>>> import numpy as np
>>> np.set_printoptions(precision=2, suppress=True, linewidth=160)
>>> rd = lambda a: np.round(a, 2) + 0
>>> M = np.load("run16.npy")
>>> rd(M)
array([[1.  , 0.  , 0.  , 0.  , 0.  , 0.  ],
       [0.  , 0.33, 0.  , 0.  , 0.33, 0.33],
       [0.  , 0.  , 0.33, 0.33, 0.33, 0.  ],
       [0.  , 0.  , 0.  , 1.  , 0.  , 0.  ],
       [0.  , 0.  , 0.  , 0.  , 1.  , 0.  ],
       [0.  , 0.  , 0.  , 0.33, 0.33, 0.33]])
>>> q, Rm = np.linalg.qr(M)
>>> q.shape, Rm.shape
((6, 6), (6, 6))
>>> np.trace(q @ q.T)
np.float64(6.0)
>>> rd(q @ Rm)
array([[1.  , 0.  , 0.  , 0.  , 0.  , 0.  ],
       [0.  , 0.33, 0.  , 0.  , 0.33, 0.33],
       [0.  , 0.  , 0.33, 0.33, 0.33, 0.  ],
       [0.  , 0.  , 0.  , 1.  , 0.  , 0.  ],
       [0.  , 0.  , 0.  , 0.  , 1.  , 0.  ],
       [0.  , 0.  , 0.  , 0.33, 0.33, 0.33]])
>>> np.allclose(Rm.T @ Rm, M.T @ M)
True
>>> rd(q.T @ q)
array([[1., 0., 0., 0., 0., 0.],
       [0., 1., 0., 0., 0., 0.],
       [0., 0., 1., 0., 0., 0.],
       [0., 0., 0., 1., 0., 0.],
       [0., 0., 0., 0., 1., 0.],
       [0., 0., 0., 0., 0., 1.]])
>>> rd(np.abs(np.diag(Rm)))
array([1.  , 0.33, 0.33, 1.05, 1.05, 0.3 ])
>>> rd(q)
array([[ 1.  ,  0.  ,  0.  ,  0.  ,  0.  ,  0.  ],
       [ 0.  ,  1.  ,  0.  ,  0.  ,  0.  ,  0.  ],
       [ 0.  ,  0.  ,  1.  ,  0.  ,  0.  ,  0.  ],
       [ 0.  ,  0.  ,  0.  , -0.95,  0.1 , -0.3 ],
       [ 0.  ,  0.  ,  0.  ,  0.  , -0.95, -0.3 ],
       [ 0.  ,  0.  ,  0.  , -0.32, -0.29,  0.9 ]])
>>> rd(np.linalg.pinv(q))
array([[ 1.  ,  0.  ,  0.  ,  0.  ,  0.  ,  0.  ],
       [ 0.  ,  1.  ,  0.  ,  0.  ,  0.  ,  0.  ],
       [ 0.  ,  0.  ,  1.  ,  0.  ,  0.  ,  0.  ],
       [ 0.  ,  0.  ,  0.  , -0.95,  0.  , -0.32],
       [ 0.  ,  0.  ,  0.  ,  0.1 , -0.95, -0.29],
       [ 0.  ,  0.  ,  0.  , -0.3 , -0.3 ,  0.9 ]])
>>> rd(q @ q.T)
array([[1., 0., 0., 0., 0., 0.],
       [0., 1., 0., 0., 0., 0.],
       [0., 0., 1., 0., 0., 0.],
       [0., 0., 0., 1., 0., 0.],
       [0., 0., 0., 0., 1., 0.],
       [0., 0., 0., 0., 0., 1.]])
>>> rd(np.sort(np.linalg.eigvals(M).real))
array([0.33, 0.33, 0.33, 1.  , 1.  , 1.  ])
>>> (np.linalg.matrix_power((M != 0) + (M.T != 0) + np.eye(6), 6) > 0).astype(int)
array([[1, 0, 0, 0, 0, 0],
       [0, 1, 1, 1, 1, 1],
       [0, 1, 1, 1, 1, 1],
       [0, 1, 1, 1, 1, 1],
       [0, 1, 1, 1, 1, 1],
       [0, 1, 1, 1, 1, 1]])
>>> rd(M @ M)
array([[1.  , 0.  , 0.  , 0.  , 0.  , 0.  ],
       [0.  , 0.11, 0.  , 0.11, 0.56, 0.22],
       [0.  , 0.  , 0.11, 0.44, 0.44, 0.  ],
       [0.  , 0.  , 0.  , 1.  , 0.  , 0.  ],
       [0.  , 0.  , 0.  , 0.  , 1.  , 0.  ],
       [0.  , 0.  , 0.  , 0.44, 0.44, 0.11]])
>>> f, v = M[3], M[5]
>>> f @ f
np.float64(1.0)
>>> pr = (f @ v) / (f @ f) * f
>>> rd(np.outer(f, v))
array([[0.  , 0.  , 0.  , 0.  , 0.  , 0.  ],
       [0.  , 0.  , 0.  , 0.  , 0.  , 0.  ],
       [0.  , 0.  , 0.  , 0.  , 0.  , 0.  ],
       [0.  , 0.  , 0.  , 0.33, 0.33, 0.33],
       [0.  , 0.  , 0.  , 0.  , 0.  , 0.  ],
       [0.  , 0.  , 0.  , 0.  , 0.  , 0.  ]])
